$ ipython --no-banner

In [1]: import numpy as np

In [2]: from numpy import linalg as LA

In [3]: np.set_printoptions(suppress=True, linewidth=120)

In [4]: F = np.array([[3, 4, 5, 6],
   ...:     [7, 8, 9, 10],
   ...:     [11, 12, 13, 14],
   ...:     [15, 16, 17, 18],
   ...:     [19, 20, 21, 22],
   ...:     [23, 24, 25, 26],
   ...:     [27, 28, 29, 30]])

In [5]: np.argsort(-LA.norm(F, axis=0).round(6), kind="stable")[:3]
Out[5]: array([3, 2, 1])

In [6]: [round(float(x), 2) for x in LA.svd(F, compute_uv=False)[:3]]
Out[6]: [97.18, 2.58, 0.0]

In [7]: r0 = np.array([2, -2, 2])

In [8]: np.cross(F[0, :3], F[3, :3])
Out[8]: array([-12,  24, -12])

In [9]: np.polyval(r0, F[0])
Out[9]: array([14, 26, 42, 62])

In [10]: q, _ = LA.qr(np.array([[0.5, -2.2, -0.8, 0.2, -1.1, 1.0],
    ...:     [0.8, 0.2, 1.6, -1.9, 0.9, 1.2],
    ...:     [0.1, 1.9, 1.2, -0.5, -0.3, -0.7],
    ...:     [0.4, 0.6, -1.4, 0.0, -2.8, -1.7],
    ...:     [-0.3, 0.3, -1.9, -0.5, -1.2, 0.6],
    ...:     [0.5, -0.1, -0.5, -1.0, 0.9, 0.6]]))

In [11]: w = np.array([-1, -3, -3, -2, 3, -5])

In [12]: data = q @ np.diag(w) @ q.T

In [13]: data.round(2)
Out[13]: 
array([[-2.43,  1.39, -0.16,  1.02,  0.18, -1.46],
       [ 1.39, -1.49,  0.82,  0.31,  0.68, -0.62],
       [-0.16,  0.82, -3.65,  0.82,  0.02, -1.26],
       [ 1.02,  0.31,  0.82, -2.61, -0.05, -0.43],
       [ 0.18,  0.68,  0.02, -0.05, -1.83, -1.72],
       [-1.46, -0.62, -1.26, -0.43, -1.72,  1.01]])

In [14]: np.unique(F.round(6), axis=0).shape
Out[14]: (7, 4)

In [15]: LA.lstsq(F[:-1].T, F[-1])[2]
Out[15]: np.int32(2)

In [16]: w, vecs = LA.eigh(data)

In [17]: (w > 1e-8).sum(), (w < -1e-8).sum()
Out[17]: (np.int64(1), np.int64(5))

In [18]: w.round(2)
Out[18]: array([-5., -3., -3., -2., -1.,  3.])

In [19]: np.round(LA.eigvalsh(data + 2 * np.eye(6)), 2) + 0
Out[19]: array([-3., -1., -1.,  0.,  1.,  5.])

In [20]: np.round(vecs @ np.diag(w) @ vecs.T, 2)
Out[20]: 
array([[-2.43,  1.39, -0.16,  1.02,  0.18, -1.46],
       [ 1.39, -1.49,  0.82,  0.31,  0.68, -0.62],
       [-0.16,  0.82, -3.65,  0.82,  0.02, -1.26],
       [ 1.02,  0.31,  0.82, -2.61, -0.05, -0.43],
       [ 0.18,  0.68,  0.02, -0.05, -1.83, -1.72],
       [-1.46, -0.62, -1.26, -0.43, -1.72,  1.01]])

In [21]: np.round(LA.eigvalsh(data @ data), 2)
Out[21]: array([ 1.,  4.,  9.,  9.,  9., 25.])

In [22]: w, vecs = LA.eigh(data)

In [23]: x = np.array([-3, -2, 3, 1, 3, 0])

In [24]: round(x @ data @ x / (x @ x), 2), round(float(w[0]), 2), np.round(w[-1], 2)
Out[24]: (np.float64(-2.62), -5.0, np.float64(3.0))

In [25]: round(np.abs(data).sum(axis=1).max(), 2), round(np.abs(w).max(), 2)
Out[25]: (np.float64(6.72), np.float64(5.0))

In [26]: round(x @ data @ x, 2)
Out[26]: np.float64(-83.76)

In [27]: (np.sign(vecs[:, -1].round(6)) == np.sign(vecs[0, -1].round(6))).astype(int)
Out[27]: array([1, 1, 1, 1, 1, 0])
